>>> import numpy as np
>>> np.set_printoptions(precision=1, suppress=True, linewidth=100)
>>> Z = np.array([[-0.8, -1.0, -0.4, -0.2, 1.7, 0.4, -1.4],
...     [-0.6, -1.3, 0.9, -0.6, 0.3, -0.2, 0.3],
...     [0.3, -1.1, -1.0, 0.0, -1.6, -0.1, 0.2]])
>>> rng = np.random.default_rng(83)
>>> M = np.array([[2, -3, -2],
...     [-1, 3, 2],
...     [-2, -1, 0],
...     [-3, 0, 1],
...     [1, 0, 2],
...     [-3, 2, -1],
...     [-2, 2, -3],
...     [1, 3, 0],
...     [-2, 1, -1],
...     [3, 3, -3],
...     [-1, 1, 2],
...     [-3, 0, -3],
...     [-1, -2, 0],
...     [-3, 0, 3],
...     [0, -2, 0],
...     [-1, -3, 1],
...     [1, 3, -1],
...     [2, -1, 2],
...     [3, -3, -2],
...     [-1, 2, 2],
...     [1, -1, -3]]) @ Z + 0.3 * rng.normal(size=(21, 7))
>>> print(M.round(1) + 0)
[[-0.8  4.  -1.5  1.5  5.4  2.  -4. ]
 [-0.6 -5.6  0.9 -1.4 -3.8 -0.9  2.5]
 [ 2.4  3.2  0.3  1.  -4.  -0.7  2.6]
 [ 2.8  2.1  0.1  0.7 -6.3 -1.   4.5]
 [ 0.  -3.7 -2.3 -0.2 -1.6  0.3 -1.2]
 [ 0.8  1.6  3.9 -0.5 -2.6 -1.9  4.4]
 [-1.1  3.   5.9 -0.6  2.2 -1.   3.3]
 [-2.3 -5.7  2.4 -1.7  2.2  0.1 -0.7]
 [ 0.4  1.6  3.1 -0.3 -1.3 -1.   3.5]
 [-5.4 -3.7  4.6 -2.3 10.3  1.3 -3.9]
 [ 0.3 -2.5 -0.7 -1.2 -4.2 -0.7  1.9]
 [ 1.3  6.4  4.1  0.6 -0.6 -0.6  3.6]
 [ 1.6  3.3 -1.1  1.3 -2.  -0.2  1.1]
 [ 3.5 -0.4 -2.   0.8 -9.8 -1.8  4.2]
 [ 1.7  2.7 -1.8  1.4 -0.7  0.9 -1. ]
 [ 3.3  3.6 -3.7  2.  -4.3  0.4  1. ]
 [-3.6 -3.5  3.5 -1.2  4.2 -1.  -0.5]
 [-0.3 -2.8 -3.8  0.  -0.1  0.9 -3. ]
 [-0.6  2.9 -2.   0.6  7.9  1.8 -5.2]
 [ 0.4 -4.2  0.1 -1.5 -3.9 -1.2  2.3]
 [-1.5  3.7  1.9  0.   6.3  0.5 -2. ]]
>>> f = np.array([0, 1])
>>> print(np.polyval(f, M[6]))
[1. 1. 1. 1. 1. 1. 1.]
>>> print(np.round(np.array([np.convolve(row, f, "same") for row in M]), 1) + 0)
[[ 0.  -0.8  4.  -1.5  1.5  5.4  2. ]
 [ 0.  -0.6 -5.6  0.9 -1.4 -3.8 -0.9]
 [ 0.   2.4  3.2  0.3  1.  -4.  -0.7]
 [ 0.   2.8  2.1  0.1  0.7 -6.3 -1. ]
 [ 0.   0.  -3.7 -2.3 -0.2 -1.6  0.3]
 [ 0.   0.8  1.6  3.9 -0.5 -2.6 -1.9]
 [ 0.  -1.1  3.   5.9 -0.6  2.2 -1. ]
 [ 0.  -2.3 -5.7  2.4 -1.7  2.2  0.1]
 [ 0.   0.4  1.6  3.1 -0.3 -1.3 -1. ]
 [ 0.  -5.4 -3.7  4.6 -2.3 10.3  1.3]
 [ 0.   0.3 -2.5 -0.7 -1.2 -4.2 -0.7]
 [ 0.   1.3  6.4  4.1  0.6 -0.6 -0.6]
 [ 0.   1.6  3.3 -1.1  1.3 -2.  -0.2]
 [ 0.   3.5 -0.4 -2.   0.8 -9.8 -1.8]
 [ 0.   1.7  2.7 -1.8  1.4 -0.7  0.9]
 [ 0.   3.3  3.6 -3.7  2.  -4.3  0.4]
 [ 0.  -3.6 -3.5  3.5 -1.2  4.2 -1. ]
 [ 0.  -0.3 -2.8 -3.8  0.  -0.1  0.9]
 [ 0.  -0.6  2.9 -2.   0.6  7.9  1.8]
 [ 0.   0.4 -4.2  0.1 -1.5 -3.9 -1.2]
 [ 0.  -1.5  3.7  1.9  0.   6.3  0.5]]
>>> print(np.correlate(M[6], M[13], "full"))
[ -4.4  14.4  29.8 -43.  -43.   -3.5 -23.4  15.1 -16.3   1.5   1.5  -5.   11.5]
>>> print(np.convolve(M[6], f))
[ 0.  -1.1  3.   5.9 -0.6  2.2 -1.   3.3]
>>> G = np.cov(M, rowvar=False)
>>> print(np.polyfit(M[:, 0], M[:, 3], 1))
[ 0.4 -0.1]
>>> print(G.shape)
(7, 7)
>>> print(round(float(np.corrcoef(M[:, 0], M[:, 3])[0, 1]), 1))
0.7
>>> print(M.std(axis=0))
[2.1 3.6 2.8 1.2 4.9 1.1 3. ]
>>> out = np.c_[M[:, :6] @ np.array([[2, 1, -3, 2, -1, -3],
...     [2, 3, 1, 3, -3, 3],
...     [-1, -1, -3, 2, 1, 0],
...     [0, -2, 2, -2, 2, -1],
...     [-2, 3, 3, 2, 3, 1],
...     [0, 0, -1, -1, -1, 2]]), np.array([2, 1, -2, -1, -2, 1, -3, -3, 1, 1, -1, 3, -2, 0, -2, 2, 3, -3, -3, 1, -3])]
>>> print(out)
[[ -3.   25.7  28.3  13.    4.7  22.2   2. ]
 [ -5.5 -26.9 -19.9 -20.    4.8 -19.3   1. ]
 [ 19.   -2.2 -14.3   5.9 -21.1  -4.   -2. ]
 [ 22.3 -11.5 -23.3  -1.1 -25.6 -11.2  -1. ]
 [ -1.8 -13.2  -2.2 -18.8   3.3 -12.   -2. ]
 [  6.2  -5.1 -19.7  12.   -8.8  -3.7   1. ]
 [ -6.5   9.8  -5.1  25.2   4.5  12.8  -3. ]
 [-23.  -11.7  -2.8  -9.1  25.   -6.1  -3. ]
 [  3.6  -1.2 -12.3  10.6  -5.6   0.7   1. ]
 [-43.6  14.4  23.7  11.3  46.3  20.4   1. ]
 [  4.8 -16.8 -15.6 -13.7  -7.9 -12.7  -1. ]
 [ 12.5  13.2 -10.2  28.2 -16.4  12.7   3. ]
 [ 14.8   3.8  -1.5   4.2 -15.9   1.5  -2. ]
 [ 27.8 -26.6 -30.9 -17.6 -30.4 -26.    0. ]
 [ 12.2   6.8   2.6   2.9 -12.2   2.9  -2. ]
 [ 26.1   0.9  -4.3  -3.1 -27.1  -4.6   2. ]
 [-26.   -2.9   7.7   0.9  28.7   3.6   3. ]
 [ -2.3  -5.1   8.3 -17.6   3.7  -5.6  -3. ]
 [ -9.1  32.7  34.   16.3  13.   21.2  -3. ]
 [  0.2 -20.9 -19.4 -15.1  -1.4 -18.5   1. ]
 [-10.1  26.7  21.3  24.   10.8  23.   -3. ]]
>>> print(np.linalg.matrix_rank(np.c_[M, out]))
8
